$ python3 -q
>>> import numpy as np
>>> np.set_printoptions(suppress=True, linewidth=120)
>>> A = np.loadtxt("x.csv", delimiter=",")
>>> print(A)
[[ 1.  0.  0.  0.  0.  0.  0.  0.  0.  0.]
 [ 0.  1.  0.  0.  0.  0.  0.  0.  0.  0.]
 [-3.  3.  1.  0.  0.  0.  0.  0.  0.  0.]
 [ 1. -3.  2.  1.  0.  0.  0.  0.  0.  0.]
 [ 1. -3.  3.  3.  1.  0.  0.  0.  0.  0.]
 [-3.  1.  2.  2.  0.  1.  0.  0.  0.  0.]
 [-1.  2.  3.  0. -1.  3.  1.  0.  0.  0.]
 [ 3.  3.  0. -1. -2.  1.  1.  1.  0.  0.]
 [ 3.  1.  2. -2.  3. -1.  0.  1.  1.  0.]
 [-3. -3.  1. -3.  3. -2. -1. -3.  0.  1.]]
>>> rng = np.random.default_rng(6830)
>>> z = rng.permutation(10)
>>> print(z)
[6 2 4 1 9 5 3 0 7 8]
>>> A2 = A[z][:, z]
>>> print(np.allclose(A2, A))
False
>>> print(A2)
[[ 1.  3. -1.  2.  0.  3.  0. -1.  0.  0.]
 [ 0.  1.  0.  3.  0.  0.  0. -3.  0.  0.]
 [ 0.  3.  1. -3.  0.  0.  3.  1.  0.  0.]
 [ 0.  0.  0.  1.  0.  0.  0.  0.  0.  0.]
 [-1.  1.  3. -3.  1. -2. -3. -3. -3.  0.]
 [ 0.  2.  0.  1.  0.  1.  2. -3.  0.  0.]
 [ 0.  2.  0. -3.  0.  0.  1.  1.  0.  0.]
 [ 0.  0.  0.  0.  0.  0.  0.  1.  0.  0.]
 [ 1.  0. -2.  3.  0.  1. -1.  3.  1.  0.]
 [ 0.  2.  3.  1.  0. -1. -2.  3.  1.  1.]]
>>> print(np.diag(A2))
[1. 1. 1. 1. 1. 1. 1. 1. 1. 1.]
>>> W1 = np.array([[3, -2, -2, -1, -2],
...     [1, 1, -3, 3, 1],
...     [2, 3, 0, -3, -3],
...     [-2, -2, -3, 3, 3],
...     [2, -2, -2, 3, -1],
...     [2, 3, 2, -2, 0],
...     [2, -1, 3, -3, 0],
...     [3, 1, -2, 0, -3],
...     [2, -3, -3, 1, 1],
...     [3, -1, -3, 0, 0]])
>>> c = np.array([-2, -3, 5, -4, -1])
>>> act = np.maximum(A2 @ W1 + c, 0)
>>> print(np.linalg.matrix_rank(act))
5
>>> print(act)
[[ 1.  0.  0.  7. 12.]
 [ 0.  0.  0.  8. 18.]
 [18.  7. 12.  0.  0.]
 [ 0.  0.  2.  0.  2.]
 [ 0. 16. 13.  0.  0.]
 [ 0.  0. 10.  0. 13.]
 [11.  5.  9.  0.  0.]
 [ 1.  0.  3.  0.  0.]
 [ 2.  0.  0. 12.  4.]
 [12.  4.  0.  5.  0.]]
>>> print((act > 0).astype(int))
[[1 0 0 1 1]
 [0 0 0 1 1]
 [1 1 1 0 0]
 [0 0 1 0 1]
 [0 1 1 0 0]
 [0 0 1 0 1]
 [1 1 1 0 0]
 [1 0 1 0 0]
 [1 0 0 1 1]
 [1 1 0 1 0]]
>>> W2 = np.array([[4, -6], [-7, 5], [-5, -6], [-7, -2], [-6, -1]])
>>> print((act @ W2).round(6).argmax(axis=1))
[1 1 0 1 1 1 0 0 1 0]
>>> print(act @ W2)
[[-117.  -32.]
 [-164.  -34.]
 [ -37. -145.]
 [ -22.  -14.]
 [-177.    2.]
 [-128.  -73.]
 [ -36.  -95.]
 [ -11.  -24.]
 [-100.  -40.]
 [ -15.  -62.]]
>>> print(W1 @ W2)
[[ 55 -12]
 [-15  10]
 [ 26  12]
 [-18  11]
 [ 17 -15]
 [ -9  -5]
 [ 21 -29]
 [ 33   2]
 [ 31 -12]
 [ 34  -5]]
>>> A2 = A + rng.integers(-2, 3, (10, 9)) @ rng.integers(-2, 3, (9, 10))
>>> print(A2)
[[ -2.  -5.  -1.   9.   3.   8.  -1.  -2.   2.  -6.]
 [ -4.  -1.  -6.   4.   3.   7.  -4.  12. -11.  -4.]
 [ -1.   7.   1.  -3.  -1.  -1.   2.  -5.   5.  -2.]
 [-16.   1.  -3.  18.   2.   5.   5.  -6.  -3.  -8.]
 [ -2.   9.   2.   3.   9.  -6.   5.  -1.  13.   1.]
 [ -4.   0.   3.  -1.  -6.   7. -10.  -2.  -7.   1.]
 [ -9.   5.  -2.   9.  -9.   1.  -1.  -9.  -8.  -4.]
 [ -4.   8.   1.   2.   5.   0.  11.   2.   7.   0.]
 [ 10.  10.  -4. -11.   4.  -6.  -4.   8.   2.   0.]
 [-12.   7.   1.  -3.  -5.  -6.  -4. -13.   2.   4.]]
>>> print(np.round(np.linalg.svd(A2 - A, compute_uv=False), 2) + 0)
[37.11 32.34 25.44 18.73 10.02  9.55  4.65  1.95  0.2   0.  ]
>>> print(A2 - A)
[[ -3.  -5.  -1.   9.   3.   8.  -1.  -2.   2.  -6.]
 [ -4.  -2.  -6.   4.   3.   7.  -4.  12. -11.  -4.]
 [  2.   4.   0.  -3.  -1.  -1.   2.  -5.   5.  -2.]
 [-17.   4.  -5.  17.   2.   5.   5.  -6.  -3.  -8.]
 [ -3.  12.  -1.   0.   8.  -6.   5.  -1.  13.   1.]
 [ -1.  -1.   1.  -3.  -6.   6. -10.  -2.  -7.   1.]
 [ -8.   3.  -5.   9.  -8.  -2.  -2.  -9.  -8.  -4.]
 [ -7.   5.   1.   3.   7.  -1.  10.   1.   7.   0.]
 [  7.   9.  -6.  -9.   1.  -5.  -4.   7.   1.   0.]
 [ -9.  10.   0.   0.  -8.  -4.  -3. -10.   2.   3.]]
>>> print((A2 + A2.T) / 2)
[[-2.  -4.5 -1.  -3.5  0.5  2.  -5.  -3.   6.  -9. ]
 [-4.5 -1.   0.5  2.5  6.   3.5  0.5 10.  -0.5  1.5]
 [-1.   0.5  1.  -3.   0.5  1.   0.  -2.   0.5 -0.5]
 [-3.5  2.5 -3.  18.   2.5  2.   7.  -2.  -7.  -5.5]
 [ 0.5  6.   0.5  2.5  9.  -6.  -2.   2.   8.5 -2. ]
 [ 2.   3.5  1.   2.  -6.   7.  -4.5 -1.  -6.5 -2.5]
 [-5.   0.5  0.   7.  -2.  -4.5 -1.   1.  -6.  -4. ]
 [-3.  10.  -2.  -2.   2.  -1.   1.   2.   7.5 -6.5]
 [ 6.  -0.5  0.5 -7.   8.5 -6.5 -6.   7.5  2.   1. ]
 [-9.   1.5 -0.5 -5.5 -2.  -2.5 -4.  -6.5  1.   4. ]]
>>> print(np.round(np.sort(np.abs(np.linalg.eigvals(A2))), 2))
[ 1.02  4.51  4.51  6.22  9.31  9.31 18.54 18.54 20.65 20.65]
>>> print(np.allclose(A2, A2.T))
False
>>> m1 = np.load("m.npy")
>>> print(m1)
[[ 0. -2. -1.  1.  1.  2.  1.  2. -2.  2. -3.  2. -2.]
 [ 1.  2. -1.  1.  2.  1.  0.  1.  1. -2.  3.  2. -3.]
 [ 1.  0. -1. -1.  0.  0.  1. -1. -1.  0.  0.  3. -2.]
 [-2.  0. -2.  0.  2. -1.  2. -2.  2. -1. -2.  2.  2.]
 [ 0.  2. -1.  1.  2. -1. -2. -2. -1.  2. -2.  3.  1.]
 [ 0.  0.  2.  2.  1.  2.  0. -2. -2.  0. -2. -1.  2.]
 [-2. -1. -2.  2.  2.  1. -2.  1.  2.  2. -1.  2.  3.]
 [-1.  0. -2. -1. -1. -2.  0. -1.  0. -1.  3. -1.  3.]
 [-2.  1.  0.  0.  0. -1. -2.  2. -1. -1. -3.  3. -2.]
 [ 0. -2.  1.  0. -2. -1.  2.  1.  0. -2. -2.  2.  1.]
 [ 0.  0.  0.  0.  0.  0.  0.  0.  0.  0.  5.  1. -4.]
 [ 0.  0.  0.  0.  0.  0.  0.  0.  0.  0. -3. -4. -5.]
 [ 0.  0.  0.  0.  0.  0.  0.  0.  0.  0. -3. -4. -4.]]
>>> A2 = m1 / np.linalg.norm(m1, axis=1, keepdims=True)
>>> cov = A2 @ A2.T
>>> print((cov - 2 * np.eye(13)).round(6).argmax(axis=1))
[ 8 10  1  6  6  4  4  3  0  3  1 12 11]
>>> print(round(float(np.degrees(np.arccos(np.clip(cov[1, 9], -1, 1)))), 2))
107.39
>>> print(np.argwhere(np.triu(np.abs(cov) > 0.95, 1)))
[[11 12]]
>>> q, evecs = np.linalg.qr(m1[:, :6])[0], np.linalg.qr(m1[:, 6:])[0]
>>> sig = np.linalg.svd(q.T @ evecs, compute_uv=False)
>>> print(sig.round(2))
[1.   0.92 0.72 0.61 0.41 0.23]
>>> print((sig > 0.9).sum())
2
>>> print(np.argsort(-np.linalg.norm(m1, axis=0).round(6), kind="stable")[:3])
[12 10 11]
>>> print(np.linalg.cond(m1) > 100)
True
>>> print(np.round(np.abs(np.linalg.svd(m1)[2][-1]), 2))
[0.22 0.51 0.16 0.31 0.61 0.24 0.28 0.03 0.1  0.22 0.02 0.04 0.02]
>>> print([round(float(x), 2) for x in np.linalg.svd(m1, compute_uv=False)[:3]])
[11.31, 10.35, 9.06]
>>> print(np.round(np.linalg.svd(m1, compute_uv=False), 2))
[11.31 10.35  9.06  6.72  5.97  5.32  4.91  4.16  2.56  2.26  1.39  0.95  0.01]
>>> print(np.round(m1.mean(axis=0), 2))
[-0.38  0.   -0.54  0.38  0.54  0.    0.   -0.08 -0.15 -0.08 -0.77  0.77 -0.77]
>>> print(m1.shape)
(13, 13)
>>> M = np.load("case19.npy")
>>> print(M)
[[2 1 3 2 3 0 0 2 2 2 0]
 [0 2 1 3 2 3 0 0 2 2 2]
 [2 0 2 1 3 2 3 0 0 2 2]
 [2 2 0 2 1 3 2 3 0 0 2]
 [2 2 2 0 2 1 3 2 3 0 0]
 [0 2 2 2 0 2 1 3 2 3 0]
 [0 0 2 2 2 0 2 1 3 2 3]
 [3 0 0 2 2 2 0 2 1 3 2]
 [2 3 0 0 2 2 2 0 2 1 3]
 [3 2 3 0 0 2 2 2 0 2 1]
 [1 3 2 3 0 0 2 2 2 0 2]]
>>> print(M @ np.ones(11))
[17. 17. 17. 17. 17. 17. 17. 17. 17. 17. 17.]
>>> print(np.round(np.sort(np.abs(np.fft.fft(M[0]))), 2), np.round(np.sort(np.linalg.svd(M, compute_uv=False)), 2))
[ 0.8   0.8   2.45  2.45  3.18  3.18  4.85  4.85  5.45  5.45 17.  ] [ 0.8   0.8   2.45  2.45  3.18  3.18  4.85  4.85  5.45  5.45 17.  ]
>>> print((M @ M)[0])
[36 24 25 18 33 30 30 24 21 24 24]
>>> print(np.allclose(M @ M.T, M.T @ M))
True
